$ ipython --no-banner

In [1]: import numpy as np

In [2]: import numpy.linalg as la

In [3]: np.set_printoptions(precision=2, suppress=True, linewidth=200)

In [4]: data = np.array([[0.1, -0.6, -1.4],
   ...:     [2.0, -1.7, 1.0],
   ...:     [0.4, -0.4, 0.5],
   ...:     [0.2, -0.7, -0.4],
   ...:     [0.5, -0.1, -0.2],
   ...:     [-2.0, -1.1, 0.0],
   ...:     [-0.4, -0.4, 1.1],
   ...:     [0.8, -0.8, -0.1],
   ...:     [1.1, -0.5, -1.0],
   ...:     [0.1, 1.7, -0.7],
   ...:     [-1.0, -0.8, 0.3],
   ...:     [-0.5, -0.3, -0.6],
   ...:     [-0.2, -0.5, 0.7],
   ...:     [-1.3, 0.3, 0.9]])

In [5]: data[1] *= 5

In [6]: print(data)
[[ 0.1 -0.6 -1.4]
 [10.  -8.5  5. ]
 [ 0.4 -0.4  0.5]
 [ 0.2 -0.7 -0.4]
 [ 0.5 -0.1 -0.2]
 [-2.  -1.1  0. ]
 [-0.4 -0.4  1.1]
 [ 0.8 -0.8 -0.1]
 [ 1.1 -0.5 -1. ]
 [ 0.1  1.7 -0.7]
 [-1.  -0.8  0.3]
 [-0.5 -0.3 -0.6]
 [-0.2 -0.5  0.7]
 [-1.3  0.3  0.9]]

In [7]: # row 1 is much longer than the rest

In [8]: cent = data[[2, 5]].astype(float)

In [9]: for _ in range(5):
   ...:     idx = la.norm(data[:, None] - cent, axis=-1).argmin(axis=1)
   ...:     cent = np.array([data[idx == j].mean(axis=0) for j in range(2)])
   ...: 

In [10]: print(idx)
[1 0 1 1 1 1 1 1 1 1 1 1 1 1]

In [11]: print(np.abs(cent[1] - cent[0]).argmax())
0

In [12]: print(cent)
[[10.   -8.5   5.  ]
 [-0.17 -0.32 -0.07]]

In [13]: q, R = la.qr(data)

In [14]: print(np.allclose(R.T @ R, data.T @ data))
True

In [15]: print(round(float(np.trace(q @ q.T)), 2))
3.0

In [16]: C2 = np.cov(data, rowvar=False)

In [17]: print(np.corrcoef(data.T))
[[ 1.   -0.9   0.79]
 [-0.9   1.   -0.85]
 [ 0.79 -0.85  1.  ]]

In [18]: print(np.argwhere(np.triu(np.abs(np.corrcoef(data.T)) > 0.8, 1)))
[[0 1]
 [1 2]]

In [19]: print(C2)
[[ 8.09 -5.87  3.43]
 [-5.87  5.23 -3.  ]
 [ 3.43 -3.    2.36]]

In [20]: print(np.polyfit(data[:, 1], data[:, 0], 1))
[-1.12 -0.46]

In [21]: u = np.array([-3, 0, 1])

In [22]: print(np.polyval(u, data[6]))
[ 0.52  0.52 -2.63]

In [23]: print(np.correlate(data[6], data[4], "full"))
[ 0.08  0.12 -0.38 -0.31  0.55]

In [24]: print(np.cross(data[6, :3], data[4, :3]))
[0.19 0.47 0.24]

In [25]: print(np.convolve(data[6], u))
[ 1.2  1.2 -3.7 -0.4  1.1]

In [26]: rng = np.random.default_rng(90820)

In [27]: idx = rng.permutation(3)

In [28]: other = data[:, idx] * rng.choice([-1, 1], 3)

In [29]: print(other)
[[ 0.6 -1.4  0.1]
 [ 8.5  5.  10. ]
 [ 0.4  0.5  0.4]
 [ 0.7 -0.4  0.2]
 [ 0.1 -0.2  0.5]
 [ 1.1  0.  -2. ]
 [ 0.4  1.1 -0.4]
 [ 0.8 -0.1  0.8]
 [ 0.5 -1.   1.1]
 [-1.7 -0.7  0.1]
 [ 0.8  0.3 -1. ]
 [ 0.3 -0.6 -0.5]
 [ 0.5  0.7 -0.2]
 [-0.3  0.9 -1.3]]

In [30]: U, _, Vh = la.svd(data.T @ other)

In [31]: print(np.round(la.lstsq(data, other)[0], 2) + 0)
[[ 0.  0.  1.]
 [-1.  0.  0.]
 [ 0.  1.  0.]]

In [32]: A = np.load("out10.npy")

In [33]: print(A)
[[-1.63 -3.96  6.03]
 [-4.16  0.59 -5.06]
 [-3.01 -1.55  6.48]
 [-3.39  2.34 -3.61]
 [-4.32  2.11 -2.56]
 [-4.47 -2.88  7.57]
 [-1.22 -3.69  4.87]
 [-3.37 -3.18  4.73]
 [-3.45 -2.27  5.25]
 [ 0.96 -3.08  0.76]
 [-0.63  1.68 -1.9 ]
 [-3.53 -4.12  5.56]
 [-5.01 -2.01  7.08]
 [-2.16 -2.87  5.74]
 [-4.76 -3.41  6.5 ]
 [-3.18  1.09 -4.76]]

In [34]: def softmax(z):
    ...:     e = np.exp(z - z.max(axis=-1, keepdims=True))
    ...:     return e / e.sum(axis=-1, keepdims=True)
    ...: 

In [35]: print(np.round(softmax(A[1] + 5), 2) + 0)
[0.01 0.99 0.  ]

In [36]: print(np.round(softmax(A[1]), 2) + 0)
[0.01 0.99 0.  ]

In [37]: print(softmax(A).sum(axis=1))
[1. 1. 1. 1. 1. 1. 1. 1. 1. 1. 1. 1. 1. 1. 1. 1.]

In [38]: print(np.round(softmax(10 * A[1]), 2) + 0)
[0. 1. 0.]

In [39]: att = A @ A.T / np.sqrt(3)

In [40]: print(softmax(att).round(6).argmax(axis=1))
[5 1 5 1 1 5 5 5 5 0 1 5 5 5 5 1]

In [41]: arr = np.loadtxt("x.csv", delimiter=",")

In [42]: print(arr)
[[3. 1. 0. 0.]
 [0. 3. 1. 0.]
 [0. 0. 3. 1.]
 [0. 0. 0. 3.]]

In [43]: print(np.round(softmax(10 * arr[1]), 2) + 0)
[0. 1. 0. 0.]

In [44]: att = arr @ arr.T / np.sqrt(4)

In [45]: print(softmax(att))
[[0.96 0.03 0.01 0.01]
 [0.03 0.94 0.03 0.01]
 [0.01 0.03 0.94 0.03]
 [0.01 0.01 0.05 0.93]]

In [46]: print(softmax(att)[1] @ arr)
[0.08 2.84 1.02 0.05]

In [47]: M = np.load("case17.npy")

In [48]: print(M)
[[-44.87 -29.47 -35.43]
 [-44.22 -28.94 -34.89]
 [-34.32 -21.09 -26.84]
 [-29.09 -17.03 -22.64]
 [-10.03  -3.36  -7.91]
 [ -8.58  -2.47  -6.85]
 [ -3.06   0.33  -2.97]
 [ -2.97   0.36  -2.9 ]
 [ -0.96   0.59  -1.49]
 [ -0.68   0.46  -1.24]
 [ -0.12   0.02  -0.3 ]
 [  0.19   0.04   0.46]
 [  0.21   0.06   0.52]
 [  0.66   0.37   1.52]
 [  3.29   3.12   6.23]
 [  4.51   4.48   8.16]
 [  4.8    4.81   8.61]
 [  6.17   6.36  10.68]
 [ 15.79  17.3   24.15]
 [ 25.52  28.31  36.9 ]
 [ 34.42  38.29  48.19]
 [ 36.31  40.41  50.56]
 [ 62.1   69.07  82.13]]

In [49]: print(round(M[9] @ M[20], 2))
-65.55

In [50]: print(round(float(la.norm(M) ** 2 / la.norm(M, 2) ** 2), 2))
1.02

In [51]: print(la.norm(M, axis=0))
[116.36 107.35 133.05]

In [52]: print(arr @ arr)
[[9. 6. 1. 0.]
 [0. 9. 6. 1.]
 [0. 0. 9. 6.]
 [0. 0. 0. 9.]]

In [53]: print(la.matrix_rank(arr - arr[0, 0] * np.eye(4)))
3

In [54]: print([int(la.matrix_rank(la.matrix_power(arr, p))) for p in range(1, 5)])
[4, 4, 4, 4]

In [55]: E = np.load("arr.npy")

In [56]: print(E)
[[0 0 1 0]
 [0 1 0 0]
 [1 0 0 0]
 [0 0 0 1]]

In [57]: evals, vecs = la.eigh(E)

In [58]: x0 = np.array([-4, 0, -2, -9])

In [59]: print(la.eigvalsh(E[1:, 1:]))
[0. 1. 1.]

In [60]: print(x0 @ E @ x0)
97

In [61]: q = E.astype(float).copy()

In [62]: for j in range(4):
    ...:     q[:, j] -= q[:, :j] @ (q[:, :j].T @ q[:, j])
    ...:     q[:, j] /= la.norm(q[:, j])
    ...: 

In [63]: print(q)
[[0. 0. 1. 0.]
 [0. 1. 0. 0.]
 [1. 0. 0. 0.]
 [0. 0. 0. 1.]]

In [64]: print(q.T @ q)
[[1. 0. 0. 0.]
 [0. 1. 0. 0.]
 [0. 0. 1. 0.]
 [0. 0. 0. 1.]]

In [65]: print(q.T @ E)
[[1. 0. 0. 0.]
 [0. 1. 0. 0.]
 [0. 0. 1. 0.]
 [0. 0. 0. 1.]]

In [66]: C2 = M.T @ M

In [67]: print(np.round(np.trace(C2), 2), round((M ** 2).sum(), 2))
42763.87 42763.87

In [68]: print(C2)
[[13539.56 12036.37 14953.99]
 [12036.37 11523.04 14234.89]
 [14953.99 14234.89 17701.27]]

In [69]: print(la.matrix_rank(C2))
3
